In [1]: import numpy as np

In [2]: np.set_printoptions(precision=1, suppress=True, linewidth=100)

In [3]: other = np.array([[1, 1], [1, -1]])

In [4]: rng = np.random.default_rng(53)

In [5]: m1 = np.kron(other, np.kron(other, other))[rng.permutation(8)][:3]

In [6]: m1
Out[6]: 
array([[ 1,  1,  1,  1, -1, -1, -1, -1],
       [ 1, -1,  1, -1,  1, -1,  1, -1],
       [ 1, -1, -1,  1, -1,  1,  1, -1]])

In [7]: u, g = m1[0], m1[2]

In [8]: u @ u
Out[8]: np.int64(8)

In [9]: p = (u @ g) / (u @ u) * u

In [10]: g - p
Out[10]: array([ 1., -1., -1.,  1., -1.,  1.,  1., -1.])

In [11]: np.outer(u, g)
Out[11]: 
array([[ 1, -1, -1,  1, -1,  1,  1, -1],
       [ 1, -1, -1,  1, -1,  1,  1, -1],
       [ 1, -1, -1,  1, -1,  1,  1, -1],
       [ 1, -1, -1,  1, -1,  1,  1, -1],
       [-1,  1,  1, -1,  1, -1, -1,  1],
       [-1,  1,  1, -1,  1, -1, -1,  1],
       [-1,  1,  1, -1,  1, -1, -1,  1],
       [-1,  1,  1, -1,  1, -1, -1,  1]])

In [12]: u = np.array([8, 3, 8])

In [13]: np.polyval(u, m1[0])
Out[13]: array([19, 19, 19, 19, 13, 13, 13, 13])

In [14]: np.array([np.convolve(row, u, "same") for row in m1])
Out[14]: 
array([[ 11,  19,  19,   3,  -3, -19, -19, -11],
       [ -5,  13, -13,  13, -13,  13, -13,   5],
       [ -5,  -3,  -3, -13,  13,   3,   3,   5]])

In [15]: np.cross(m1[0, :3], m1[1, :3])
Out[15]: array([ 2,  0, -2])

In [16]: left, sigma = np.linalg.svd(m1)
ValueError: too many values to unpack (expected 2)


In [17]: left, sigma, Vh = np.linalg.svd(m1, full_matrices=False)

In [18]: sigma
Out[18]: array([2.8, 2.8, 2.8])

In [19]: left.shape, sigma.shape, Vh.shape
Out[19]: ((3, 3), (3,), (3, 8))

In [20]: round(np.sqrt((sigma ** 2).sum()), 1), round(np.linalg.norm(m1), 1)
Out[20]: (np.float64(4.9), np.float64(4.9))

In [21]: np.round(left.T @ left, 1) + 0
Out[21]: 
array([[1., 0., 0.],
       [0., 1., 0.],
       [0., 0., 1.]])

In [22]: np.round(Vh @ Vh.T, 1) + 0
Out[22]: 
array([[1., 0., 0.],
       [0., 1., 0.],
       [0., 0., 1.]])

In [23]: np.round(left.T @ m1 @ Vh.T, 1) + 0
Out[23]: 
array([[2.8, 0. , 0. ],
       [0. , 2.8, 0. ],
       [0. , 0. , 2.8]])

In [24]: (sigma > 1e-8).sum()
Out[24]: np.int64(3)

In [25]: x = np.array([-5, 9, 1, -1, -2, -9, -6, -3])

In [26]: h = np.maximum(m1 @ x, 0)

In [27]: np.tanh(m1 @ x)
Out[27]: array([ 1., -1., -1.])

In [28]: h
Out[28]: array([24,  0,  0])

In [29]: np.flatnonzero(h > 1e-9)
Out[29]: array([0])

In [30]: m1 * (h > 1e-9)[:, None]
Out[30]: 
array([[ 1,  1,  1,  1, -1, -1, -1, -1],
       [ 0,  0,  0,  0,  0,  0,  0,  0],
       [ 0,  0,  0,  0,  0,  0,  0,  0]])
